$ python3 -q
>>> import numpy as np
>>> import numpy.linalg as la
>>> np.set_printoptions(suppress=True, linewidth=120)
>>> rng = np.random.default_rng(12)
>>> K = np.eye(4, dtype=int)[rng.permutation(4)]
>>> K
array([[0, 1, 0, 0],
       [0, 0, 1, 0],
       [0, 0, 0, 1],
       [1, 0, 0, 0]])
>>> # orthonormal columns
>>> B = K + rng.integers(-2, 3, (4, 1)) @ rng.integers(-2, 3, (1, 4))
>>> B
array([[-4,  1, -2,  0],
       [ 4,  0,  3,  0],
       [ 4,  0,  2,  1],
       [ 5,  0,  2,  0]])
>>> la.matrix_rank(B - K, tol=1e-8)
np.int64(1)
>>> np.round(la.svd(B - K, compute_uv=False), 2) + 0
array([8.94, 0.  , 0.  , 0.  ])
>>> np.abs(B - K).sum(axis=1)
array([6, 6, 6, 6])
>>> t3 = np.stack([B, 3 * B, B[::-1]])
>>> t3.sum(axis=0)
array([[-11,   4,  -6,   0],
       [ 20,   0,  14,   1],
       [ 20,   0,  11,   4],
       [ 16,   1,   6,   0]])
>>> la.matrix_rank(t3)
array([4, 4, 4])
>>> arr = np.diag(np.array([3, 1, -1])) + 3 * np.eye(3, k=1) + 3 * np.eye(3, k=-1)
>>> arr
array([[ 3.,  3.,  0.],
       [ 3.,  1.,  3.],
       [ 0.,  3., -1.]])
>>> # symmetric, so the eigenvalues are real
>>> t3 = np.stack([arr, 4 * arr, arr[::-1]])
>>> t3.shape
(3, 3, 3)
>>> np.einsum("bij,cij->bc", t3, t3)
array([[ 47., 188.,  37.],
       [188., 752., 148.],
       [ 37., 148.,  47.]])
>>> lab = rng.permutation(3)
>>> lab
array([0, 1, 2])
>>> B = arr[lab][:, lab]
>>> np.round(np.sort(np.abs(la.eigvals(B))), 2)
array([1.  , 3.69, 5.69])
>>> round(la.det(B), 2), round(la.det(arr[lab]), 2)
(np.float64(-21.0), np.float64(-21.0))
>>> w1 = np.array([[-3, 0], [4, -1], [2, -3]])
>>> coef = np.array([0, 2])
>>> act = np.maximum(arr @ w1 + coef, 0)
>>> np.round((act > 0).mean(axis=0), 2)
array([1.  , 0.33])
>>> act
array([[ 3.,  0.],
       [ 1.,  0.],
       [10.,  2.]])
>>> basis = np.array([[0, -1], [2, 1]])
>>> act @ basis
array([[ 0., -3.],
       [ 0., -1.],
       [ 4., -8.]])
>>> w1 @ basis
array([[ 0,  3],
       [-2, -5],
       [-6, -5]])
>>> F = np.load("mat.npy")
>>> F
array([[ -2,  -1,   0,  -1],
       [ -4,  -1,  -2,   0],
       [ -5,  -3,  -1,  -2],
       [ -6,  -4,  -1,  -2],
       [ -6,  -6,  -2,  -1],
       [ -8,  -5,  -4,   1],
       [ -8,  -3,  -5,   2],
       [ -7,  -1,  -3,   3],
       [ -7,   0,  -1,   2],
       [ -9,   1,  -1,   1],
       [-10,   0,   0,   3],
       [-10,   0,  -1,   1],
       [-12,  -1,  -1,   3],
       [-13,   0,   0,   5],
       [-15,  -1,  -1,   6],
       [-15,  -1,  -3,   6],
       [-17,  -1,  -4,   7],
       [-17,   1,  -5,   8],
       [-18,   3,  -7,   9],
       [-19,   3,  -5,  10],
       [-19,   1,  -4,  12],
       [-18,  -1,  -6,  11],
       [-19,  -1,  -4,  10],
       [-21,  -3,  -2,   8],
       [-21,  -2,  -1,   6],
       [-20,  -3,   1,   4],
       [-20,  -5,  -1,   4],
       [-18,  -7,  -1,   3]])
>>> lab = F[:, 0] > np.median(F[:, 0])
>>> r0 = F[lab].mean(axis=0) - F[~lab].mean(axis=0)
>>> lab.astype(int)
array([1, 1, 1, 1, 1, 1, 1, 1, 1, 1, 1, 1, 1, 1, 0, 0, 0, 0, 0, 0, 0, 0, 0, 0, 0, 0, 0, 0])
>>> np.argsort(-np.abs(r0).round(6), kind="stable")
array([0, 3, 2, 1])
>>> round((((F - F.mean(axis=0)) @ r0 > 0) == lab).mean(), 2)
np.float64(0.96)
